$ python3 -q
>>> import numpy as np
>>> import numpy.linalg as la
>>> np.set_printoptions(precision=3, suppress=True, linewidth=140)
>>> J = np.array([[3, -1, -1, 1], [-1, 3, -1, -1], [-1, -1, 3, -1], [1, -1, -1, 3]])
>>> print(round(float(la.det(J.T)), 3))
32.0
>>> print(np.poly(J))
[  1. -12.  48. -72.  32.]
>>> print(np.einsum("ii->", J))
12
>>> A = np.array([[-0.2, 0.0, 0.3],
...     [0.4, -0.5, -2.4],
...     [-0.7, 0.8, -0.4],
...     [0.9, 1.0, -0.9]])
>>> A[:, 0] *= 3
>>> print(A)
[[-0.6  0.   0.3]
 [ 1.2 -0.5 -2.4]
 [-2.1  0.8 -0.4]
 [ 2.7  1.  -0.9]]
>>> f, r1 = A[2], A[1]
>>> print(round(float(f @ f), 3))
5.21
>>> print(f @ r1)
-1.96
>>> pr = (f @ r1) / (f @ f) * f
>>> print(pr)
[ 0.79  -0.301  0.15 ]
>>> print(np.outer(f, r1))
[[-2.52  1.05  5.04]
 [ 0.96 -0.4  -1.92]
 [-0.48  0.2   0.96]]
>>> print(r1 - pr)
[ 0.41  -0.199 -2.55 ]
>>> P = A @ la.solve(A.T @ A, A.T)
>>> print(np.diag(P))
[0.028 0.991 0.993 0.987]
>>> print(P @ A[:, 0])
[-0.6  1.2 -2.1  2.7]
>>> print(la.matrix_rank(np.eye(4) - P))
1
>>> print(P)
[[ 0.028 -0.093  0.081 -0.111]
 [-0.093  0.991  0.008 -0.011]
 [ 0.081  0.008  0.993  0.009]
 [-0.111 -0.011  0.009  0.987]]
>>> r = la.matrix_rank(P)
>>> print(r)
3
>>> ns = la.svd(P)[2][r:].T
>>> print(la.matrix_rank(P.T @ P), la.matrix_rank(P @ P.T))
3 3
>>> print(np.round(P @ ns, 3) + 0)
[[0.]
 [0.]
 [0.]
 [0.]]
>>> print(ns[:, 0] / ns[np.abs(ns[:, 0]).round(6).argmax(), 0])
[ 1.     0.096 -0.083  0.115]
>>> print(np.allclose(P @ ns, 0))
True
>>> f = np.array([3, -3])
>>> print(np.array([np.convolve(row, f, "same") for row in A]))
[[-1.8  1.8  0.9]
 [ 3.6 -5.1 -5.7]
 [-6.3  8.7 -3.6]
 [ 8.1 -5.1 -5.7]]
>>> print(np.cross(A[2, :3], A[0, :3]))
[0.24 0.87 0.48]
>>> M = np.array([[-1.5, 1.7, 0.1],
...     [-0.9, 0.2, 0.7],
...     [-0.4, -0.2, 1.1],
...     [0.0, -0.9, -0.5],
...     [-0.1, 0.7, -1.1],
...     [1.2, -0.6, -1.8],
...     [1.7, 0.8, 1.0],
...     [1.1, -0.2, -1.6],
...     [0.9, -0.2, -0.2],
...     [-0.2, -0.6, 0.7],
...     [-0.8, -0.2, -0.2],
...     [1.9, 0.8, 0.8],
...     [0.2, -1.5, 0.4],
...     [0.4, -0.3, 1.3],
...     [0.0, 0.8, -0.2],
...     [0.3, -0.8, -0.3],
...     [1.6, 0.0, -0.1]])
>>> rng = np.random.default_rng(772)
>>> M[:, 0] = -2 * M[:, 2] + 0.02 * rng.normal(size=17)
>>> print(M)
[[-0.192  1.7    0.1  ]
 [-1.378  0.2    0.7  ]
 [-2.197 -0.2    1.1  ]
 [ 0.976 -0.9   -0.5  ]
 [ 2.194  0.7   -1.1  ]
 [ 3.593 -0.6   -1.8  ]
 [-1.99   0.8    1.   ]
 [ 3.218 -0.2   -1.6  ]
 [ 0.424 -0.2   -0.2  ]
 [-1.404 -0.6    0.7  ]
 [ 0.423 -0.2   -0.2  ]
 [-1.588  0.8    0.8  ]
 [-0.809 -1.5    0.4  ]
 [-2.617 -0.3    1.3  ]
 [ 0.423  0.8   -0.2  ]
 [ 0.57  -0.8   -0.3  ]
 [ 0.188  0.    -0.1  ]]
>>> P = M @ la.solve(M.T @ M, M.T)
>>> print(np.round(la.eigvalsh(P), 3) + 0)
[0. 0. 0. 0. 0. 0. 0. 0. 0. 0. 0. 0. 0. 0. 1. 1. 1.]
>>> print(round(float(np.trace(P)), 3))
3.0
>>> print(np.allclose(P @ P, P))
True
>>> x0 = np.array([3, 3, 0])
>>> a = np.maximum(M @ x0, 0)
>>> print(M.T @ a)
[ 82.035   9.031 -40.921]
>>> print(np.tanh(M @ x0))
[ 1.    -0.998 -1.     0.225  1.     1.    -0.998  1.     0.586 -1.     0.585 -0.982 -1.    -1.     0.999 -0.598  0.512]
>>> print(np.maximum(M @ (3 * x0), 0))
[13.569  0.     0.     0.686 26.05  26.937  0.    27.162  2.014  0.     2.008  0.     0.     0.    11.01   0.     1.695]
>>> D = la.norm(M[:, None] - M[None], axis=-1)
>>> print(D.mean(axis=1).argmax())
5
>>> print(D[12].round(6).argsort(kind="stable")[:4])
[12  9 15  1]
>>> print(la.matrix_rank(D ** 2))
5
>>> K = np.load("block12.npy")
>>> print(K)
[[ 0.331 -0.338 -0.538  0.099]
 [-0.96   1.068  2.423 -0.471]
 [ 0.416 -0.252 -0.485 -0.474]]
>>> # row 1 is much longer than the rest
>>> x0 = np.array([3, -2, -1, 3])
>>> a = np.maximum(K @ x0, 0)
>>> print(np.maximum(K @ x0, 0) - np.maximum(-K @ x0, 0))
[ 2.504 -8.852  0.815]
>>> print(a)
[2.504 0.    0.815]
>>> print(K * (a > 1e-9)[:, None])
[[ 0.331 -0.338 -0.538  0.099]
 [-0.     0.     0.    -0.   ]
 [ 0.416 -0.252 -0.485 -0.474]]
>>> print(K.T @ a)
[ 1.168 -1.052 -1.742 -0.138]
>>> feats = np.load("data.npy")
>>> print(feats)
[[ 6  6  2  8]
 [ 6 10  4  8]
 [ 2  4  0  6]
 [ 8  8  6  0]]
>>> print([round(float(la.det(feats[:i, :i])), 2) + 0 for i in range(1, 5)])
[6.0, 24.0, -40.0, 160.0]
>>> print(round(float(la.eigvalsh(feats).min()), 3))
-8.069
>>> def softmax(z):
...     e = np.exp(z - z.max(axis=-1, keepdims=True))
...     return e / e.sum(axis=-1, keepdims=True)
... 
>>> print(softmax(A[2] + 3))
[0.041 0.737 0.222]
>>> print(softmax(A).sum(axis=1))
[1. 1. 1. 1.]
>>> print(np.round(softmax(10 * A[2]), 3) + 0)
[0. 1. 0.]
>>> scores = A @ A.T / np.sqrt(3)
>>> print(softmax(scores)[2] @ A)
[-1.909  0.714 -0.37 ]
>>> print(softmax(scores).round(6).argmax(axis=1))
[2 1 2 3]
>>> print(np.round(softmax(scores + np.triu(np.full(scores.shape, -np.inf), 1)), 3) + 0)
[[1.    0.    0.    0.   ]
 [0.006 0.994 0.    0.   ]
 [0.086 0.014 0.9   0.   ]
 [0.002 0.081 0.    0.917]]
